>>> import numpy as np
>>> from numpy import linalg as LA
>>> np.set_printoptions(precision=1, suppress=True, linewidth=160)
>>> rd = lambda a: np.round(a, 1) + 0
>>> data = np.load("block15.npy")
>>> data
array([[ -5,  -5, -10,  -5,   0],
       [ -3,  -3,  -6,  -3,   0],
       [  2,   2,   4,   2,   0]])
>>> Uu, sig, vt = LA.svd(data)
>>> rd(sig)
array([16.3,  0. ,  0. ])
>>> np.argmax(sig[:-1] / (sig[1:] + 1e-6)) + 1
np.int64(1)
>>> B = Uu[:, :1] @ np.diag(sig[:1]) @ vt[:1]
>>> rd(LA.norm(data - B) / LA.norm(data))
np.float64(0.0)
>>> LA.matrix_rank(data, rtol=0.05)
np.int64(1)
>>> rd(LA.norm(data - B, 2)), rd(sig[1])
(np.float64(0.0), np.float64(0.0))
>>> LA.matrix_rank(data, rtol=0.1)
np.int64(1)
>>> rd(LA.norm(data, 2) / LA.norm(data))
np.float64(1.0)
>>> np.argsort(-LA.norm(data, axis=0).round(6), kind="stable")[:3]
array([2, 0, 1])
>>> LA.cond(data) > 100
np.True_
>>> w1 = np.array([[-3, -5, -4, -9, 1, 1],
...     [0, 7, 4, -1, -9, -6],
...     [-8, 3, 7, 3, 4, -4],
...     [1, -2, -1, -4, 5, 8],
...     [-9, 4, 6, -4, 3, 1]])
>>> b = np.array([-2, -3, 2, 0, 0, 1])
>>> hid = np.maximum(data @ w1 + b, 0)
>>> rd((hid > 0).mean(axis=0))
array([0.7, 0.3, 0.3, 0.7, 0.3, 0.7])
>>> basis = np.array([[-3, -3], [1, 1], [-3, -3], [1, 2], [1, -1], [-1, 3]])
>>> (hid @ basis).round(6).argmax(axis=1)
array([1, 1, 0])
>>> hid @ basis
array([[-250, -106],
       [-148,  -60],
       [ -65,  -85]])
>>> rng = np.random.default_rng(16)
>>> B = data + rng.integers(-2, 3, (3, 1)) @ rng.integers(-2, 3, (1, 5))
>>> B
array([[ -5,  -5, -10,  -5,   0],
       [ -3,  -3,  -6,  -3,   0],
       [  2,   4,   0,   2,  -2]])
>>> B - data
array([[ 0,  0,  0,  0,  0],
       [ 0,  0,  0,  0,  0],
       [ 0,  2, -4,  0, -2]])
>>> np.abs(B - data).sum(axis=1)
array([0, 0, 8])
>>> A = np.load("x.npy")
>>> A
array([[16,  2,  5,  6, -4],
       [ 2, 14,  6,  6, -5],
       [ 5,  6, 12, -2,  1],
       [ 6,  6, -2, 12, -6],
       [-4, -5,  1, -6,  7]])
>>> evals, V = LA.eig(A)
>>> rd(A @ V[:, 0] - evals[0] * V[:, 0])
array([0., 0., 0., 0., 0.])
>>> rd(np.sort(LA.eigvals(A.T)))
array([ 1. ,  3. , 13.1, 15.6, 28.3])
>>> rd(np.sort(LA.eigvals(A @ A)))
array([  0.9,   8.9, 172.8, 243. , 801.3])
>>> W0 = np.load("run3.npy")
>>> W0
array([[ 1.4,  9.4,  0.9,  6.1,  6.6, 14.8],
       [-0.2, 10.4,  1. ,  4.8,  5.8, 15.4],
       [-2.1,  9.5, -0.7,  5.1,  6.6, 14.9],
       [-1.1, 10.3, -3.5,  5.3,  5. , 15. ],
       [-0.9,  9.9, -0.1,  4.7,  6. , 14.3],
       [ 0.6, 11.8, -1.7,  5.9,  4.6, 15.2],
       [-0.2, 10.9,  1.6,  6.2,  6.8, 16.1],
       [ 0.8,  9.9, -2.4,  6.2,  5.4, 14.1],
       [-1.6,  9.2,  0.5,  4.2,  5.3, 12.6],
       [ 0. ,  9.5, -1.5,  4.2,  5.2, 17. ],
       [-0.5, 10. ,  2.5,  3.8,  4.8, 15.3],
       [-0.5, 11.5,  0.4,  5. ,  4.5, 15.7],
       [ 0.4, 10. , -1.1,  3.9,  3.9, 14.9]])
>>> w1 = np.array([[2, 0, 0], [1, 2, 0], [3, 1, 1], [1, 1, 1], [2, 0, 0], [0, 3, 3]])
>>> b = np.array([3, 0, 2])
>>> hid = np.maximum(W0 @ w1 + b, 0)
>>> (hid > 0).mean(axis=0)
array([1., 1., 1.])
>>> LA.matrix_rank(hid)
np.int64(3)
>>> basis = np.array([[-5, -8], [1, -2], [-2, -7]])
>>> w1 @ basis
array([[-10, -16],
       [ -3, -12],
       [-16, -33],
       [ -6, -17],
       [-10, -16],
       [ -3, -27]])
>>> (hid @ basis).round(6).argmax(axis=1)
array([0, 0, 0, 0, 0, 0, 0, 0, 0, 0, 0, 0, 0])
